$ ipython --no-banner

In [1]: import numpy as np

In [2]: import numpy.linalg as la

In [3]: np.set_printoptions(suppress=True, linewidth=160)

In [4]: arr = np.load("dump.npy")

In [5]: arr
Out[5]: 
array([[-2,  1, -3],
       [ 0,  0,  0],
       [ 0,  0,  0],
       [ 0,  0,  0],
       [-2,  1, -3],
       [ 0,  0,  0],
       [ 0,  0,  0],
       [ 0,  0,  0],
       [-2,  1,  1],
       [-2,  1, -3],
       [-4,  2, -2],
       [ 0,  0,  0],
       [ 0,  0,  0],
       [ 0,  0,  0],
       [-2,  4,  2],
       [ 0,  0,  0],
       [ 0,  0,  0],
       [ 0,  0,  0],
       [ 0,  0,  0],
       [ 0,  0,  0],
       [-2,  4, -2],
       [ 0,  0,  0],
       [ 0,  0,  0],
       [ 0,  0,  0],
       [-2,  1, -3],
       [ 0,  0,  0],
       [ 0,  0,  0],
       [ 0,  0,  0],
       [ 0,  0,  0]])

In [6]: # row 2 repeats row 1

In [7]: cen = arr - arr.mean(axis=0)

In [8]: evecs = la.svd(cen)[2][:2]

In [9]: A2 = cen - cen @ evecs.T @ evecs

In [10]: np.round((cen @ evecs.T).std(axis=0), 4)
Out[10]: array([1.5918, 1.028 ])

In [11]: x0 = np.array([-2, -1, -2])

In [12]: target = arr @ x0

In [13]: np.round(la.pinv(arr) @ arr, 4) + 0
Out[13]: 
array([[1., 0., 0.],
       [0., 1., 0.],
       [0., 0., 1.]])

In [14]: np.round(la.solve(arr.T @ arr, arr.T @ target), 4)
Out[14]: array([-2., -1., -2.])

In [15]: target
Out[15]: array([ 9,  0,  0,  0,  9,  0,  0,  0,  1,  9, 10,  0,  0,  0, -4,  0,  0,  0,  0,  0,  4,  0,  0,  0,  9,  0,  0,  0,  0])

In [16]: rng = np.random.default_rng(24981)

In [17]: target = target + 0.3 * rng.normal(size=29)

In [18]: target.round(4)
Out[18]: 
array([ 8.901 , -0.1493,  0.1691, -0.1021,  9.1423, -0.7327, -0.0221, -0.0598,  0.9757,  9.4487,  9.7459,  0.178 , -0.5022, -0.0595, -3.531 , -0.1203, -0.2924,
       -0.006 , -0.4692, -0.0485,  3.9555,  0.2055,  0.36  , -0.1696,  8.8969,  0.1399,  0.1741, -0.1875,  0.4014])

In [19]: beta, *_ = la.lstsq(arr, target)

In [20]: print(np.round(arr.T @ (target - arr @ beta), 4) + 0)
[0. 0. 0.]

In [21]: beta.round(4)
Out[21]: array([-1.9588, -0.9264, -1.9956])

In [22]: [round(float(la.norm(la.solve(arr.T @ arr + lam * np.eye(3), arr.T @ target))), 2) for lam in (0, 1, 10, 100)]
Out[22]: [2.95, 2.8, 2.23, 1.02]

In [23]: beta.round()
Out[23]: array([-2., -1., -2.])

In [24]: K = np.load("m.npy")

In [25]: K.round(4)
Out[25]: 
array([[ 2.1159,  1.1667,  1.7776,  0.0432],
       [-2.1094, -1.2875, -1.6878,  0.2102],
       [ 1.091 , -0.4725,  1.6455,  2.2088],
       [ 0.4335,  1.484 , -0.4806, -2.5256],
       [ 1.7299,  0.2425,  1.936 ,  1.4834],
       [-1.9169, -1.6144, -1.2322,  1.0957],
       [ 1.0168,  1.6829,  0.0927, -2.2639],
       [ 0.1775, -1.163 ,  1.0047,  2.5703],
       [-1.9748, -1.5656, -1.3355,  0.9303],
       [-1.428 ,  0.1325, -1.8239, -1.9017],
       [-1.1087,  0.4561, -1.6558, -2.1957],
       [ 1.6374,  0.1177,  1.9085,  1.6318],
       [-0.9287,  0.6167, -1.5461, -2.3167],
       [-1.0626,  0.4986, -1.6286, -2.2294],
       [-0.7859, -1.6184,  0.1438,  2.3963],
       [ 1.9203,  0.5469,  1.9607,  1.0813],
       [-2.1156, -1.1571, -1.7837, -0.0623],
       [ 1.3631, -0.2031,  1.793 ,  1.9713],
       [-0.0897,  1.2156, -0.9338, -2.5772],
       [ 1.5244,  1.7359,  0.6732, -1.7916]])

In [26]: # rows and columns are dependent

In [27]: u, r1 = K[18], K[0]

In [28]: np.round(u @ u, 4)
Out[28]: np.float64(9.0)

In [29]: pr = (u @ r1) / (u @ u) * u

In [30]: print(la.matrix_rank(np.outer(u, r1)))
1

In [31]: Uu, sv, Vh = la.svd(K)

In [32]: sv.round(4) + 0
Out[32]: array([10.3925,  8.485 ,  0.    ,  0.    ])

In [33]: A2 = Uu[:, :2] @ np.diag(sv[:2]) @ Vh[:2]

In [34]: round(float(la.norm(K - A2) / la.norm(K)), 4)
Out[34]: 0.0

In [35]: np.round(la.norm(K, axis=1), 4)
Out[35]: array([3., 3., 3., 3., 3., 3., 3., 3., 3., 3., 3., 3., 3., 3., 3., 3., 3., 3., 3., 3.])

In [36]: np.round(la.norm(K, 1), 4), np.round(la.norm(K, np.inf), 4)
Out[36]: (np.float64(33.4867), np.float64(5.8593))

In [37]: print(round(K[5] @ K[1], 4))
8.4321

In [38]: J = np.loadtxt("x.csv", delimiter=",")

In [39]: J
Out[39]: 
array([[-24.6345,  19.0667,  -2.5138],
       [ 12.8387,   6.7495, -16.0651],
       [-27.8944,  19.3006,  -2.6185],
       [-25.9583,  19.6124,  -2.7867],
       [ 13.5647,   8.0053, -14.7773],
       [ 14.9207,   7.2099, -15.0945],
       [-25.8667,  18.6294,  -1.7891],
       [ 22.0601,   3.7542,  12.1909],
       [ 22.9786,   2.1883,  11.6051],
       [ 22.8224,   0.9643,  12.569 ],
       [ 14.3958,   7.2931, -16.4285],
       [-27.0016,  19.1248,  -0.0529],
       [ 14.0012,   7.4868, -15.204 ],
       [ 13.2837,   9.3621, -15.8963],
       [ 22.3145,   0.4559,  10.5501],
       [ 14.7392,   8.5557, -16.1872],
       [ 13.8213,   7.6603, -15.8691]])

In [40]: z = J[:, 0] > np.median(J[:, 0])

In [41]: u = J[z].mean(axis=0) - J[~z].mean(axis=0)

In [42]: np.argsort(-np.abs(u).round(6), kind="stable")
Out[42]: array([0, 1, 2])

In [43]: cen = J - J.mean(axis=0)

In [44]: evecs = la.svd(cen)[2][:2]

In [45]: A2 = cen - cen @ evecs.T @ evecs

In [46]: np.round(A2.std(axis=0), 4)
Out[46]: array([0.2461, 0.7636, 0.0884])

In [47]: np.round(np.cov(cen @ evecs.T, rowvar=False), 4) + 0
Out[47]: 
array([[466.0283,   0.    ],
       [  0.    , 132.1581]])

In [48]: d = la.norm(J[:, None] - J[None], axis=-1)

In [49]: la.matrix_rank(d ** 2)
Out[49]: np.int64(5)

In [50]: d[:5, :5].round(4)
Out[50]: 
array([[ 0.    , 41.7084,  3.27  ,  1.4576, 41.6164],
       [41.7084,  0.    , 44.6937, 42.9765,  1.9397],
       [ 3.27  , 44.6937,  0.    ,  1.9682, 44.6573],
       [ 1.4576, 42.9765,  1.9682,  0.    , 42.9018],
       [41.6164,  1.9397, 44.6573, 42.9018,  0.    ]])

In [51]: d.shape
Out[51]: (17, 17)

In [52]: print(np.flatnonzero(d[16] < d.mean() / 2))
[ 1  4  5 10 12 13 15 16]

In [53]: np.unravel_index(d.round(6).argmax(), d.shape)
Out[53]: (np.int64(2), np.int64(9))

In [54]: A2 = np.array([[1, 1], [1, -1]])

In [55]: F = np.kron(A2, np.kron(A2, A2))[rng.permutation(8)][:3]

In [56]: F
Out[56]: 
array([[ 1, -1, -1,  1, -1,  1,  1, -1],
       [ 1, -1, -1,  1,  1, -1, -1,  1],
       [ 1,  1, -1, -1,  1,  1, -1, -1]])

In [57]: A2 = np.array([[0, 0, 2],
    ...:     [1, -2, 1],
    ...:     [1, 3, -1],
    ...:     [2, -3, -2],
    ...:     [1, 0, 0],
    ...:     [2, 0, 3],
    ...:     [-1, 0, 1],
    ...:     [1, 1, -1]])

In [58]: print(A2.T @ F.T)
[[-1  1  1]
 [-5 -3 -3]
 [ 5 -5  9]]

In [59]: la.matrix_rank(np.vstack([F, A2.T]))
Out[59]: np.int64(6)

In [60]: la.matrix_rank(F @ A2)
Out[60]: np.int64(3)

In [61]: np.einsum("ij,ij->i", F, F)
Out[61]: array([8, 8, 8])

In [62]: W0 = np.load("sample3.npy")

In [63]: W0
Out[63]: 
array([[1, 0, 8, 8],
       [5, 0, 6, 0],
       [0, 0, 0, 2],
       [4, 1, 4, 0],
       [0, 0, 2, 7],
       [0, 0, 0, 3],
       [0, 3, 0, 0],
       [4, 0, 6, 0],
       [0, 2, 0, 0],
       [0, 0, 0, 0],
       [5, 0, 8, 0],
       [0, 2, 0, 0],
       [4, 0, 6, 0],
       [1, 2, 0, 0]])

In [64]: # rows 8 and 11 are equal

In [65]: P = W0 @ la.solve(W0.T @ W0, W0.T)

In [66]: np.round(P @ W0[:, 0], 4) + 0
Out[66]: array([1., 5., 0., 4., 0., 0., 0., 4., 0., 0., 5., 0., 4., 1.])

In [67]: round(float(np.trace(P)), 4)
Out[67]: 4.0

In [68]: M = np.loadtxt("case19.csv", delimiter=",")

In [69]: M
Out[69]: 
array([[-0.2   ,  1.2   ,  0.7   ],
       [ 0.5681,  0.6098, -1.8656],
       [ 1.2   ,  0.3   , -1.4   ]])

In [70]: def softmax(z):
    ...:     e = np.exp(z - z.max(axis=-1, keepdims=True))
    ...:     return e / e.sum(axis=-1, keepdims=True)
    ...: 

In [71]: np.round(softmax(M[2] + 5), 4)
Out[71]: array([0.6753, 0.2746, 0.0502])

In [72]: S = M @ M.T / np.sqrt(3)

In [73]: softmax(S).round(6).argmax(axis=1)
Out[73]: array([0, 1, 2])

In [74]: np.round(softmax(S), 4)
Out[74]: 
array([[0.7088, 0.1528, 0.1383],
       [0.0349, 0.5786, 0.3865],
       [0.0391, 0.4786, 0.4823]])

In [75]: u = np.array([0, 1, 3, 0])

In [76]: A = u[np.abs(np.subtract.outer(np.arange(4), np.arange(4)))]

In [77]: A
Out[77]: 
array([[0, 1, 3, 0],
       [1, 0, 1, 3],
       [3, 1, 0, 1],
       [0, 3, 1, 0]])

In [78]: P = np.triu(np.array([[2, 2, 2, 1], [1, 2, 0, 1], [1, 0, 1, 2], [1, 2, 0, 0]]), 1) + np.eye(4)

In [79]: A2 = P @ A @ la.inv(P)

In [80]: P @ A - A @ P
Out[80]: 
array([[ 8.,  5.,  3.,  1.],
       [ 0.,  1., -1., -3.],
       [ 0.,  0., -4., -4.],
       [ 0.,  0.,  0., -5.]])

In [81]: round(la.det(A2), 4)
Out[81]: np.float64(64.0)

In [82]: np.round(np.poly(A2), 4) + 0
Out[82]: array([  1.,   0., -21., -12.,  64.])

In [83]: ev, evecs = la.eigh(A)

In [84]: np.round(evecs @ np.diag(ev) @ evecs.T, 4) + 0
Out[84]: 
array([[0., 1., 3., 0.],
       [1., 0., 1., 3.],
       [3., 1., 0., 1.],
       [0., 3., 1., 0.]])

In [85]: print(np.abs(evecs[:, -1]).round(6).argmax())
1

In [86]: print(np.round(ev.sum(), 4), np.trace(A))
-0.0 0

In [87]: np.round(la.eigvalsh(A @ A), 4)
Out[87]: array([ 2.4384,  6.5616, 12.4689, 20.5311])

In [88]: print(np.round(la.eigvalsh(A + -3 * np.eye(4)), 4))
[-6.5311 -5.5616 -1.4384  1.5311]

In [89]: ev, evecs = la.eig(A)

In [90]: ev.round(4)
Out[90]: array([ 4.5311,  1.5616, -3.5311, -2.5616])

In [91]: feats = np.array([[3, 3, 1, 2], [2, 3, 3, 1], [1, 2, 3, 3], [3, 1, 2, 3]])

In [92]: A2 = feats[0, 0] * feats[1:] - np.outer(feats[1:, 0], feats[0])

In [93]: A2
Out[93]: 
array([[ 0,  3,  7, -1],
       [ 0,  3,  8,  7],
       [ 0, -6,  3,  3]])

In [94]: print(np.round(feats[:, 0] / feats[0, 0], 4))
[1.     0.6667 0.3333 1.    ]

In [95]: x0 = np.array([-5, -4, 3, 5])

In [96]: target = feats @ x0

In [97]: target
Out[97]: array([-14,  -8,  11,   2])

In [98]: np.round(la.solve(feats.T, feats[3]), 4)
Out[98]: array([0., 0., 0., 1.])

In [99]: print(np.round(la.solve(feats, 5 * target), 4))
[-25. -20.  15.  25.]

In [100]: round(float(la.norm(feats, 1)), 4), np.round(la.norm(feats, np.inf), 4)
Out[100]: (9.0, np.float64(9.0))

In [101]: round(la.norm(feats) ** 2 / la.norm(feats, 2) ** 2, 4)
Out[101]: np.float64(1.1358)

In [102]: np.round(la.norm(feats, "nuc"), 4)
Out[102]: np.float64(14.4721)

In [103]: la.norm(feats, axis=1).argmax()
Out[103]: np.int64(0)
